>>> import numpy as np
>>> np.set_printoptions(precision=3, suppress=True, linewidth=140)
>>> rd = lambda a: np.round(a, 3) + 0
>>> K = np.loadtxt("arr.csv", delimiter=",")
>>> print(rd(K))
[[  2.146 -12.69    8.189  -3.911   8.189]
 [  2.146 -12.687   8.186  -3.911   8.186]
 [  2.177  -4.88    1.04   -2.676   1.04 ]
 [  1.43   -0.917  -0.43   -0.85   -0.43 ]
 [  1.046  -0.39   -0.291  -0.421  -0.291]
 [ -0.127  -0.003  -0.005  -0.005  -0.005]
 [ -1.032  -0.164  -0.382  -0.322  -0.382]
 [ -3.664  -0.928  -5.033  -3.414  -5.033]
 [ -5.978  -1.183 -13.304  -8.18  -13.304]
 [ -9.694  -0.168 -33.93  -18.962 -33.93 ]]
>>> print(np.unique(K.round(6), axis=0).shape)
(10, 5)
>>> print(rd(np.trace(np.linalg.pinv(K) @ K)))
3.0
>>> print(np.allclose(K[:-1].T @ np.linalg.lstsq(K[:-1].T, K[-1])[0], K[-1]))
True
>>> rk = np.linalg.matrix_rank(K)
>>> print(rk)
3
>>> ns = np.linalg.svd(K)[2][rk:].T
>>> print(ns.shape)
(5, 2)
>>> print([int(np.linalg.matrix_rank(K[:, :j + 1])) for j in range(5)])
[1, 2, 3, 3, 3]
>>> print([int(np.linalg.matrix_rank(np.delete(K, i, axis=0))) for i in range(10)])
[3, 3, 3, 3, 3, 3, 3, 3, 3, 3]
>>> Z = K[[0, 3]].astype(float)
>>> for _ in range(5):
...     labels = np.linalg.norm(K[:, None] - Z, axis=-1).argmin(axis=1)
...     Z = np.array([K[labels == j].mean(axis=0) for j in range(2)])
... 
>>> print(labels)
[0 0 1 1 1 1 1 1 1 1]
>>> print(rd(Z[1] - Z[0]))
[ -4.127  11.61  -14.729  -0.443 -14.729]
>>> W0 = np.loadtxt("a.csv", delimiter=",")
>>> print(W0)
[[ 1.968  2.024  1.989  0.973  1.019  2.966  3.009  1.98   2.024 -0.005  2.981 -0.015]
 [ 1.972  2.03   2.007  1.007  0.997  2.994  2.987  2.011  2.057  0.004  3.001 -0.025]
 [ 1.994  1.948  2.001  0.981  0.988  3.     3.     1.967  2.045  0.015  3.003 -0.01 ]
 [ 1.996  2.011  1.981  0.988  0.998  3.016  3.01   1.974  1.988 -0.005  3.011 -0.014]
 [ 2.017  1.992  1.953  1.043  0.981  2.996  2.999  2.009  2.001 -0.01   3.019  0.011]
 [ 1.987  1.993  2.     1.021  0.96   3.027  2.998  2.012  1.994 -0.021  2.967  0.024]
 [ 1.973  2.018  1.996  0.962  0.987  2.987  3.015  1.996  1.997  0.053  3.013  0.004]
 [ 2.009  2.023  2.009  1.031  0.986  3.002  3.037  1.989  1.99   0.008  3.017 -0.014]
 [ 1.995  1.997  2.012  1.036  1.026  3.014  2.975  2.01   1.989  0.002  3.011  0.01 ]
 [ 1.976  1.984  2.042  1.025  0.965  3.017  3.017  1.97   2.036  0.001  3.002 -0.021]
 [ 2.013  1.988  1.978  1.022  1.011  3.018  2.993  1.997  2.034 -0.017  2.98   0.016]
 [ 2.003  1.976  1.958  1.021  0.981  2.969  2.997  1.986  1.98   0.007  2.97   0.031]
 [ 1.962  1.989  2.042  0.995  0.991  2.999  2.966  1.999  1.979  0.021  3.038  0.006]
 [ 2.004  1.012  1.005  1.014  3.001  0.032  3.034  0.98   2.969  3.038  1.996  1.983]
 [ 2.003  1.027  1.007  1.022  2.956 -0.008  3.022  0.971  2.994  3.005  1.961  2.004]
 [ 1.998  1.021  1.01   0.972  2.975 -0.01   2.969  1.009  2.96   3.006  1.977  1.994]
 [ 1.99   1.019  1.004  1.003  3.005 -0.005  3.036  0.995  3.006  2.984  1.983  1.968]
 [ 1.985  1.007  1.011  1.034  3.003  0.003  3.02   0.944  3.007  3.048  1.991  2.008]
 [ 1.995  1.05   1.01   1.014  3.002 -0.008  2.995  0.988  3.044  3.024  1.975  1.987]
 [ 2.014  0.97   1.021  0.983  3.033  0.006  3.01   0.974  2.997  3.002  2.002  1.989]
 [ 2.023  0.987  0.987  0.974  2.978  0.012  2.987  0.993  3.024  2.99   1.994  1.99 ]
 [ 1.984  0.998  0.975  1.013  3.031  0.015  2.989  0.981  2.976  2.986  1.987  1.999]
 [ 2.015  1.014  1.007  1.024  3.01   0.019  3.01   1.004  2.998  3.     2.001  2.009]
 [ 1.99   1.016  0.987  1.01   2.997 -0.022  2.999  0.996  2.994  3.006  2.     2.002]
 [ 2.01   1.012  0.985  1.014  2.965  0.019  2.981  1.007  2.997  2.991  2.011  1.989]
 [ 1.991  0.976  0.962  1.001  3.014 -0.002  3.017  0.977  3.005  2.983  2.024  1.963]
 [ 1.971  1.975  3.026  3.034 -0.024  2.994  0.015  0.016  1.005  3.008  1.002  2.025]
 [ 1.987  2.034  2.996  2.994 -0.003  2.982 -0.003 -0.007  1.006  3.006  1.003  2.024]
 [ 1.992  1.989  3.019  2.986 -0.01   2.989  0.022  0.018  0.97   2.995  0.971  1.961]
 [ 1.999  1.984  2.986  2.983  0.025  3.003 -0.02   0.025  1.024  2.961  0.981  1.968]
 [ 1.976  1.995  3.015  2.985 -0.002  2.985  0.006  0.006  1.024  3.014  0.997  1.982]
 [ 1.948  1.99   2.998  3.015  0.013  2.957  0.013 -0.037  0.995  2.957  1.     1.996]
 [ 2.018  2.009  2.993  2.984  0.     3.014  0.024 -0.01   0.949  2.996  1.014  1.989]
 [ 2.007  2.023  2.989  2.965 -0.025  2.961 -0.001 -0.024  0.976  3.02   0.991  1.983]
 [ 1.998  2.004  2.976  3.014  0.018  2.992  0.01   0.006  1.027  3.005  1.     2.043]
 [ 2.019  1.986  2.97   3.005  0.018  2.994  0.001 -0.027  0.995  2.995  1.004  2.019]
 [ 1.965  2.005  3.027  2.957  0.006  3.001  0.023 -0.017  0.965  3.017  0.981  2.008]
 [ 2.009  2.004  3.032  2.986 -0.014  2.967  0.005 -0.015  0.959  3.019  1.033  2.033]
 [ 1.984  2.007  2.997  2.986  0.039  2.981 -0.028  0.003  0.983  2.969  0.973  2.012]]
>>> W0 @ W0
Traceback (most recent call last):
  File "<python-input-20>", line 1, in <module>
    W0 @ W0
    ~~~^~~~
ValueError: matmul: Input operand 1 has a mismatch in its core dimension 0, with gufunc signature (n?,k),(k,m?)->(n?,m?) (size 39 is different from 12)
>>> C2 = W0.T @ W0
>>> print((W0 @ W0.T).shape)
(39, 39)
>>> print(np.allclose(C2, C2.T))
True
